$ python -q
>>> import numpy as np
>>> import numpy.linalg as la
>>> np.set_printoptions(precision=2, suppress=True, linewidth=200)
>>> def rd(a):
...     return np.round(a, 2) + 0
... 
>>> K = np.array([[-2, 0, -2, 0], [-3, -1, -3, -1], [-2, 0, -2, 0], [-3, -1, -3, -1]])
>>> np.einsum("ii->", K)
np.int64(-6)
>>> np.kron(np.eye(2, dtype=int), K)
array([[-2,  0, -2,  0,  0,  0,  0,  0],
       [-3, -1, -3, -1,  0,  0,  0,  0],
       [-2,  0, -2,  0,  0,  0,  0,  0],
       [-3, -1, -3, -1,  0,  0,  0,  0],
       [ 0,  0,  0,  0, -2,  0, -2,  0],
       [ 0,  0,  0,  0, -3, -1, -3, -1],
       [ 0,  0,  0,  0, -2,  0, -2,  0],
       [ 0,  0,  0,  0, -3, -1, -3, -1]])
>>> np.einsum("ij,ji->", K, K)
np.int64(20)
>>> rd(la.det(K.T))
np.float64(0.0)
>>> Uu, sig, VT = la.svd(K)
>>> rd(sig)
array([7.4 , 1.08, 0.  , 0.  ])
>>> Y = Uu[:, :2] @ np.diag(sig[:2]) @ VT[:2]
>>> la.matrix_rank(K, rtol=0.05)
np.int64(2)
>>> rd(np.abs(K - Y).max())
np.float64(0.0)
>>> rank = la.matrix_rank(K)
>>> rank
np.int64(2)
>>> ns = la.svd(K)[2][rank:].T
>>> np.allclose(K @ ns, 0)
True
>>> rd(ns @ ns.T)
array([[ 0.5,  0. , -0.5,  0. ],
       [ 0. ,  0.5,  0. , -0.5],
       [-0.5,  0. ,  0.5,  0. ],
       [ 0. , -0.5,  0. ,  0.5]])
>>> rd(K @ ns)
array([[0., 0.],
       [0., 0.],
       [0., 0.],
       [0., 0.]])
>>> ns.shape
(4, 2)
>>> [int(la.matrix_rank(K[:, :j + 1])) for j in range(4)]
[1, 2, 2, 2]
>>> Y = K[0, 0] * K[1:] - np.outer(K[1:, 0], K[0])
>>> Y
array([[0, 2, 0, 2],
       [0, 0, 0, 0],
       [0, 2, 0, 2]])
>>> np.flatnonzero(~Y.round(6).any(axis=1))
array([1])
>>> la.matrix_rank(Y), la.matrix_rank(K)
(np.int64(1), np.int64(2))
>>> vec = np.array([1, -1, -1, 0])
>>> a = np.maximum(K @ vec, 0)
>>> np.maximum(K @ (3 * vec), 0)
array([0, 3, 0, 3])
>>> np.maximum(K @ vec, 0) - np.maximum(-K @ vec, 0)
array([0, 1, 0, 1])
>>> rd(np.tanh(K @ vec))
array([0.  , 0.76, 0.  , 0.76])
>>> a
array([0, 1, 0, 1])
>>> A = np.loadtxt("m.csv", delimiter=",")
>>> A
array([[ 3.55,  0.26,  0.89, -1.04],
       [ 0.26,  2.62,  0.53,  0.85],
       [ 0.89,  0.53,  1.82,  0.79],
       [-1.04,  0.85,  0.79,  4.01]])
>>> u = np.array([2, 2])
>>> np.polyval(u, K[3])
array([-4,  0, -4,  0])
>>> q, vecs = la.qr(A[:, :2])[0], la.qr(A[:, 2:])[0]
>>> sig = la.svd(q.T @ vecs, compute_uv=False)
>>> rd(np.degrees(np.arccos(sig.clip(0, 1))))
array([32.15, 53.94])
>>> (sig > 0.9).sum()
np.int64(0)
>>> rd(la.norm(q @ q.T - vecs @ vecs.T, 2))
np.float64(0.81)
>>> np.allclose(A @ A.T, A.T @ A)
True
>>> np.trace(A)
np.float64(12.0)
>>> rd(la.matrix_power(A, 2))
array([[14.54,  1.19,  4.1 , -6.94],
       [ 1.19,  7.94,  3.26,  5.78],
       [ 4.1 ,  3.26,  5.01,  4.13],
       [-6.94,  5.78,  4.13, 18.51]])
>>> rd(np.abs(la.eigvals(A)).max())
np.float64(5.0)
>>> rd(np.sort(np.abs(la.eigvals(A))))
array([1., 2., 4., 5.])
>>> rd(la.det(A))
np.float64(39.95)
>>> M = np.load("block9.npy")
>>> rd(M)
array([[ 0.31,  0.95,  0.  ,  0.  ,  0.  ,  0.  ],
       [-0.95,  0.31,  0.  ,  0.  ,  0.  ,  0.  ],
       [ 0.  ,  0.  ,  1.  ,  0.  ,  0.  ,  0.  ],
       [ 0.  ,  0.  ,  0.  ,  1.  ,  0.  ,  0.  ],
       [ 0.  ,  0.  ,  0.  ,  0.  ,  1.  ,  0.  ],
       [ 0.  ,  0.  ,  0.  ,  0.  ,  0.  ,  1.  ]])
>>> Uu, sig, VT = la.svd(M, full_matrices=False)
>>> Uu.shape, sig.shape, VT.shape
((6, 6), (6,), (6, 6))
>>> rd(np.cumsum(sig ** 2) / np.sum(sig ** 2))
array([0.17, 0.33, 0.5 , 0.67, 0.83, 1.  ])
>>> rd(np.sqrt((sig ** 2).sum())), rd(la.norm(M))
(np.float64(2.45), np.float64(2.45))
>>> rd(Uu.T @ M @ VT.T)
array([[1., 0., 0., 0., 0., 0.],
       [0., 1., 0., 0., 0., 0.],
       [0., 0., 1., 0., 0., 0.],
       [0., 0., 0., 1., 0., 0.],
       [0., 0., 0., 0., 1., 0.],
       [0., 0., 0., 0., 0., 1.]])
>>> rd(sig)
array([1., 1., 1., 1., 1., 1.])
>>> (sig > 1e-8).sum()
np.int64(6)
>>> rd(Uu.T @ Uu)
array([[1., 0., 0., 0., 0., 0.],
       [0., 1., 0., 0., 0., 0.],
       [0., 0., 1., 0., 0., 0.],
       [0., 0., 0., 1., 0., 0.],
       [0., 0., 0., 0., 1., 0.],
       [0., 0., 0., 0., 0., 1.]])
